$ python -q
>>> import numpy as np
>>> np.set_printoptions(suppress=True, linewidth=140)
>>> r0 = np.array([-3, 3, 7, 4, 8, 5])
>>> F = np.array([np.roll(r0, i) for i in range(6)])
>>> F
array([[-3,  3,  7,  4,  8,  5],
       [ 5, -3,  3,  7,  4,  8],
       [ 8,  5, -3,  3,  7,  4],
       [ 4,  8,  5, -3,  3,  7],
       [ 7,  4,  8,  5, -3,  3],
       [ 3,  7,  4,  8,  5, -3]])
>>> F @ F
array([[167, 116,  71,  98,  50,  74],
       [ 74, 167, 116,  71,  98,  50],
       [ 50,  74, 167, 116,  71,  98],
       [ 98,  50,  74, 167, 116,  71],
       [ 71,  98,  50,  74, 167, 116],
       [116,  71,  98,  50,  74, 167]])
>>> np.linalg.matrix_power(F, 2)
array([[167, 116,  71,  98,  50,  74],
       [ 74, 167, 116,  71,  98,  50],
       [ 50,  74, 167, 116,  71,  98],
       [ 98,  50,  74, 167, 116,  71],
       [ 71,  98,  50,  74, 167, 116],
       [116,  71,  98,  50,  74, 167]])
>>> arr = np.load("out18.npy")
>>> arr
array([[ 3,  0,  1,  0,  0,  0,  0,  0, -3,  3,  0, -1],
       [ 0, -3,  0,  0, -3,  0,  0,  0,  0,  0, -2,  0],
       [ 1,  0, -2,  2,  0,  0,  0,  0,  2,  0,  0, -1],
       [-3,  0, -2, -2,  0,  0,  0,  0,  2,  2,  0,  0],
       [ 0,  0,  0,  0, -3,  0,  0,  0,  0,  0,  0,  0],
       [ 0,  0,  0,  0,  0, -3,  3,  0,  0,  0,  0,  0],
       [ 0,  0,  0,  0,  0, -3,  2,  0,  0,  0,  0,  0],
       [ 0,  0,  0,  0,  0, -1,  1,  1,  0,  0,  0,  0],
       [-2,  0,  3, -1,  0,  0,  0,  0, -2,  2,  0,  1],
       [-3,  0, -2,  0,  0,  0,  0,  0, -1, -3,  0,  2],
       [ 0, -1,  0,  0,  2,  0,  0,  0,  0,  0,  3,  0],
       [ 3,  0,  2,  3,  0,  0,  0,  0,  2, -2,  0, -3]])
>>> np.round(np.linalg.svd(F, compute_uv=False), 2) + 0
array([24.  , 10.82, 10.82, 10.54, 10.54,  0.  ])
>>> F.sum(axis=1)
array([24, 24, 24, 24, 24, 24])
>>> np.round(np.linalg.norm(F), 2)
np.float64(32.12)
>>> F.shape
(6, 6)
>>> np.diff(F, axis=0)
array([[ 8, -6, -4,  3, -4,  3],
       [ 3,  8, -6, -4,  3, -4],
       [-4,  3,  8, -6, -4,  3],
       [ 3, -4,  3,  8, -6, -4],
       [-4,  3, -4,  3,  8, -6]])
>>> other = np.linalg.inv(arr)
>>> np.round(np.linalg.inv(other), 2) + 0
array([[ 3.,  0.,  1.,  0.,  0.,  0.,  0.,  0., -3.,  3.,  0., -1.],
       [ 0., -3.,  0.,  0., -3.,  0.,  0.,  0.,  0.,  0., -2.,  0.],
       [ 1.,  0., -2.,  2.,  0.,  0.,  0.,  0.,  2.,  0.,  0., -1.],
       [-3.,  0., -2., -2.,  0.,  0.,  0.,  0.,  2.,  2.,  0.,  0.],
       [ 0.,  0.,  0.,  0., -3.,  0.,  0.,  0.,  0.,  0.,  0.,  0.],
       [ 0.,  0.,  0.,  0.,  0., -3.,  3.,  0.,  0.,  0.,  0.,  0.],
       [ 0.,  0.,  0.,  0.,  0., -3.,  2.,  0.,  0.,  0.,  0.,  0.],
       [ 0.,  0.,  0.,  0.,  0., -1.,  1.,  1.,  0.,  0.,  0.,  0.],
       [-2.,  0.,  3., -1.,  0.,  0.,  0.,  0., -2.,  2.,  0.,  1.],
       [-3.,  0., -2.,  0.,  0.,  0.,  0.,  0., -1., -3.,  0.,  2.],
       [ 0., -1.,  0.,  0.,  2.,  0.,  0.,  0.,  0.,  0.,  3.,  0.],
       [ 3.,  0.,  2.,  3.,  0.,  0.,  0.,  0.,  2., -2.,  0., -3.]])
>>> np.round(np.linalg.det(arr) * other, 2) + 0
array([[  11880.,       0.,    5940.,   29106.,       0.,       0.,       0.,       0.,   24948.,   32076.,       0.,   23760.],
       [      0.,   32886.,       0.,       0.,  -18270.,       0.,       0.,       0.,       0.,       0.,   21924.,       0.],
       [  18216.,       0.,    9108.,   12474.,       0.,       0.,       0.,       0.,  -18018.,   17028.,       0.,   -3762.],
       [   -594.,       0.,  -60588.,   16632.,       0.,       0.,       0.,       0.,  -37422.,  -13662.,       0.,   -1188.],
       [      0.,       0.,       0.,       0.,   40194.,       0.,       0.,       0.,       0.,       0.,       0.,       0.],
       [      0.,       0.,       0.,       0.,       0.,  -80388.,  120582.,       0.,       0.,       0.,       0.,       0.],
       [      0.,       0.,       0.,       0.,       0., -120582.,  120582.,       0.,       0.,       0.,       0.,       0.],
       [      0.,       0.,       0.,       0.,       0.,   40194.,       0., -120582.,       0.,       0.,       0.,       0.],
       [  38313.,       0.,  -10989.,   12474.,       0.,       0.,       0.,       0.,    2079.,   37125.,       0.,   16335.],
       [  -2871.,       0.,  -31581.,       0.,       0.,       0.,       0.,       0.,  -20097.,   14355.,       0.,   14355.],
       [      0.,   10962.,       0.,       0.,  -32886.,       0.,       0.,       0.,       0.,       0.,  -32886.,       0.],
       [  50886.,       0.,  -34848.,   62370.,       0.,       0.,       0.,       0.,   -9702.,   44946.,       0.,   61578.]])
>>> round(float(np.linalg.det(arr) * np.linalg.det(other)), 2)
1.0
>>> round(np.linalg.cond(arr), 2)
np.float64(15.5)
>>> np.allclose(other, arr.T)
False
>>> (np.abs(other) > 1e-9).astype(int)
array([[1, 0, 1, 1, 0, 0, 0, 0, 1, 1, 0, 1],
       [0, 1, 0, 0, 1, 0, 0, 0, 0, 0, 1, 0],
       [1, 0, 1, 1, 0, 0, 0, 0, 1, 1, 0, 1],
       [1, 0, 1, 1, 0, 0, 0, 0, 1, 1, 0, 1],
       [0, 0, 0, 0, 1, 0, 0, 0, 0, 0, 0, 0],
       [0, 0, 0, 0, 0, 1, 1, 0, 0, 0, 0, 0],
       [0, 0, 0, 0, 0, 1, 1, 0, 0, 0, 0, 0],
       [0, 0, 0, 0, 0, 1, 0, 1, 0, 0, 0, 0],
       [1, 0, 1, 1, 0, 0, 0, 0, 1, 1, 0, 1],
       [1, 0, 1, 0, 0, 0, 0, 0, 1, 1, 0, 1],
       [0, 1, 0, 0, 1, 0, 0, 0, 0, 0, 1, 0],
       [1, 0, 1, 1, 0, 0, 0, 0, 1, 1, 0, 1]])
>>> def softmax(z):
...     e = np.exp(z - z.max(axis=-1, keepdims=True))
...     return e / e.sum(axis=-1, keepdims=True)
... 
>>> np.round(softmax(arr[8] + 4), 2) + 0
array([0.  , 0.03, 0.55, 0.01, 0.03, 0.03, 0.03, 0.03, 0.  , 0.2 , 0.03, 0.07])
>>> np.round(softmax(arr).sum(axis=1), 2)
array([1., 1., 1., 1., 1., 1., 1., 1., 1., 1., 1., 1.])
>>> np.round(softmax(arr[8]), 2) + 0
array([0.  , 0.03, 0.55, 0.01, 0.03, 0.03, 0.03, 0.03, 0.  , 0.2 , 0.03, 0.07])
>>> np.round(softmax(10 * arr[8]), 2) + 0
array([0., 0., 1., 0., 0., 0., 0., 0., 0., 0., 0., 0.])
>>> att = arr @ arr.T / np.sqrt(12)
>>> np.round(softmax(att + np.triu(np.full(att.shape, -np.inf), 1)), 2) + 0
array([[1.  , 0.  , 0.  , 0.  , 0.  , 0.  , 0.  , 0.  , 0.  , 0.  , 0.  , 0.  ],
       [0.  , 1.  , 0.  , 0.  , 0.  , 0.  , 0.  , 0.  , 0.  , 0.  , 0.  , 0.  ],
       [0.01, 0.02, 0.98, 0.  , 0.  , 0.  , 0.  , 0.  , 0.  , 0.  , 0.  , 0.  ],
       [0.  , 0.  , 0.  , 1.  , 0.  , 0.  , 0.  , 0.  , 0.  , 0.  , 0.  , 0.  ],
       [0.03, 0.45, 0.03, 0.03, 0.45, 0.  , 0.  , 0.  , 0.  , 0.  , 0.  , 0.  ],
       [0.01, 0.01, 0.01, 0.01, 0.01, 0.97, 0.  , 0.  , 0.  , 0.  , 0.  , 0.  ],
       [0.01, 0.01, 0.01, 0.01, 0.01, 0.61, 0.34, 0.  , 0.  , 0.  , 0.  , 0.  ],
       [0.06, 0.06, 0.06, 0.06, 0.06, 0.33, 0.25, 0.14, 0.  , 0.  , 0.  , 0.  ],
       [0.01, 0.  , 0.  , 0.  , 0.  , 0.  , 0.  , 0.  , 0.98, 0.  , 0.  , 0.  ],
       [0.  , 0.  , 0.  , 0.  , 0.  , 0.  , 0.  , 0.  , 0.  , 1.  , 0.  , 0.  ],
       [0.02, 0.  , 0.02, 0.02, 0.  , 0.02, 0.02, 0.02, 0.02, 0.02, 0.87, 0.  ],
       [0.  , 0.  , 0.  , 0.  , 0.  , 0.  , 0.  , 0.  , 0.  , 0.  , 0.  , 1.  ]])
>>> np.round(softmax(att), 2) + 0
array([[1.  , 0.  , 0.  , 0.  , 0.  , 0.  , 0.  , 0.  , 0.  , 0.  , 0.  , 0.  ],
       [0.  , 0.96, 0.  , 0.  , 0.02, 0.  , 0.  , 0.  , 0.  , 0.  , 0.  , 0.  ],
       [0.  , 0.01, 0.59, 0.01, 0.01, 0.01, 0.01, 0.01, 0.  , 0.  , 0.01, 0.33],
       [0.  , 0.  , 0.  , 0.99, 0.  , 0.  , 0.  , 0.  , 0.  , 0.  , 0.  , 0.  ],
       [0.03, 0.37, 0.03, 0.03, 0.37, 0.03, 0.03, 0.03, 0.03, 0.03, 0.  , 0.03],
       [0.  , 0.  , 0.  , 0.  , 0.  , 0.67, 0.28, 0.02, 0.  , 0.  , 0.  , 0.  ],
       [0.01, 0.01, 0.01, 0.01, 0.01, 0.58, 0.32, 0.03, 0.01, 0.01, 0.01, 0.01],
       [0.05, 0.05, 0.05, 0.05, 0.05, 0.27, 0.2 , 0.11, 0.05, 0.05, 0.05, 0.05],
       [0.01, 0.  , 0.  , 0.  , 0.  , 0.  , 0.  , 0.  , 0.98, 0.  , 0.  , 0.  ],
       [0.  , 0.  , 0.  , 0.  , 0.  , 0.  , 0.  , 0.  , 0.  , 1.  , 0.  , 0.  ],
       [0.02, 0.  , 0.02, 0.02, 0.  , 0.02, 0.02, 0.02, 0.02, 0.02, 0.86, 0.02],
       [0.  , 0.  , 0.  , 0.  , 0.  , 0.  , 0.  , 0.  , 0.  , 0.  , 0.  , 1.  ]])
>>> np.round(softmax(att)[8] @ arr, 2) + 0
array([-1.92, -0.01,  2.94, -0.98, -0.01, -0.01,  0.01,  0.  , -1.99,  1.99,  0.  ,  0.96])
